$ ipython --no-banner

In [1]: import numpy as np

In [2]: np.set_printoptions(suppress=True, linewidth=120)

In [3]: F = np.array([[2, 2, 0, 0], [-2, 0, 0, 0], [0, 0, 2, 2], [0, 0, -2, 0]])

In [4]: t = np.radians(90)

In [5]: Rm = np.eye(4)

In [6]: Rm[2, 2] = Rm[0, 0] = np.cos(t)

In [7]: Rm[2, 0], Rm[0, 2] = -np.sin(t), np.sin(t)

In [8]: Rm.round(1) + 0
Out[8]: 
array([[ 0.,  0.,  1.,  0.],
       [ 0.,  1.,  0.,  0.],
       [-1.,  0.,  0.,  0.],
       [ 0.,  0.,  0.,  1.]])

In [9]: other = F @ Rm.T

In [10]: np.round(np.linalg.svd(F, compute_uv=False), 1), np.round(np.linalg.svd(other, compute_uv=False), 1)
Out[10]: (array([3.2, 3.2, 1.2, 1.2]), array([3.2, 3.2, 1.2, 1.2]))

In [11]: np.abs(other - F).max(axis=0)
Out[11]: array([2., 0., 2., 0.])

In [12]: np.allclose(np.linalg.norm(F, axis=1), np.linalg.norm(other, axis=1))
Out[12]: True

In [13]: round(float(np.linalg.det(Rm)), 1), np.trace(Rm)
Out[13]: (1.0, np.float64(2.0))

In [14]: other.round(1) + 0
Out[14]: 
array([[ 0.,  2., -2.,  0.],
       [ 0.,  0.,  2.,  0.],
       [ 2.,  0.,  0.,  2.],
       [-2.,  0.,  0.,  0.]])

In [15]: K, _ = np.linalg.qr(np.array([[-1.3, 0.8, -0.3, -0.1, 1.3, 0.3],
    ...:     [-0.6, -1.0, -0.8, 0.1, -0.3, 0.4],
    ...:     [0.8, -2.2, -0.1, 0.0, 0.4, 0.9],
    ...:     [-0.7, 1.4, -1.8, 0.6, 0.9, -0.9],
    ...:     [-1.2, 0.1, 0.1, -0.6, -0.1, 0.0],
    ...:     [0.1, -0.3, 0.7, -1.6, -1.7, 0.5]]))

In [16]: K.round(1) + 0
Out[16]: 
array([[-0.6, -0.1,  0.1,  0.1, -0.6,  0.5],
       [-0.3, -0.6, -0.3,  0. ,  0.6,  0.4],
       [ 0.4, -0.7, -0.3, -0.1, -0.5, -0.2],
       [-0.3,  0.4, -0.8, -0.4, -0.1, -0.2],
       [-0.6, -0.3,  0.3,  0. ,  0.1, -0.7],
       [ 0. , -0.1,  0.3, -0.9,  0. ,  0.2]])

In [17]: # columns are unit length and at right angles

In [18]: rng = np.random.default_rng(295)

In [19]: labels = rng.permutation(6)

In [20]: labels
Out[20]: array([1, 2, 5, 0, 3, 4])

In [21]: other = K[labels][:, labels]

In [22]: np.allclose(other, K)
Out[22]: False

In [23]: round(np.trace(other), 1)
Out[23]: np.float64(-1.6)

In [24]: other.round(1) + 0
Out[24]: 
array([[-0.6, -0.3,  0.4, -0.3,  0. ,  0.6],
       [-0.7, -0.3, -0.2,  0.4, -0.1, -0.5],
       [-0.1,  0.3,  0.2,  0. , -0.9,  0. ],
       [-0.1,  0.1,  0.5, -0.6,  0.1, -0.6],
       [ 0.4, -0.8, -0.2, -0.3, -0.4, -0.1],
       [-0.3,  0.3, -0.7, -0.6,  0. ,  0.1]])

In [25]: C2 = F.T @ F

In [26]: np.trace(C2), (F ** 2).sum()
Out[26]: (np.int64(24), np.int64(24))

In [27]: C2
Out[27]: 
array([[8, 4, 0, 0],
       [4, 4, 0, 0],
       [0, 0, 8, 4],
       [0, 0, 4, 4]])

In [28]: np.round(np.linalg.svd(F, compute_uv=False) ** 2, 1)
Out[28]: array([10.5, 10.5,  1.5,  1.5])

In [29]: X = np.load("m.npy")

In [30]: X
Out[30]: 
array([[  1,  -5,  -4,   2, -10,  -8],
       [  3,   0,  -3,   6,   0,  -6],
       [ -2,  -1,  -4,  -4,  -2,  -8],
       [  2, -10,  -8,   1,  -5,  -4],
       [  6,   0,  -6,   3,   0,  -3],
       [ -4,  -2,  -8,  -2,  -1,  -4]])

In [31]: vec = np.array([2, 0, 3, 1, 0, 2])

In [32]: target = X @ vec

In [33]: c, lr = np.zeros(6), 1 / np.linalg.norm(X, 2) ** 2

In [34]: for i in range(150):
    ...:     c -= lr * X.T @ (X @ c - target)
    ...:     if i % 50 == 0: print(i, round(np.linalg.norm(X @ c - target), 1))
    ...: 
0 26.1
50 1.0
100 0.4

In [35]: round(float(np.linalg.cond(X)), 1)
Out[35]: 8.0

In [36]: c.round(1) + 0
Out[36]: array([2., 0., 3., 1., 0., 2.])
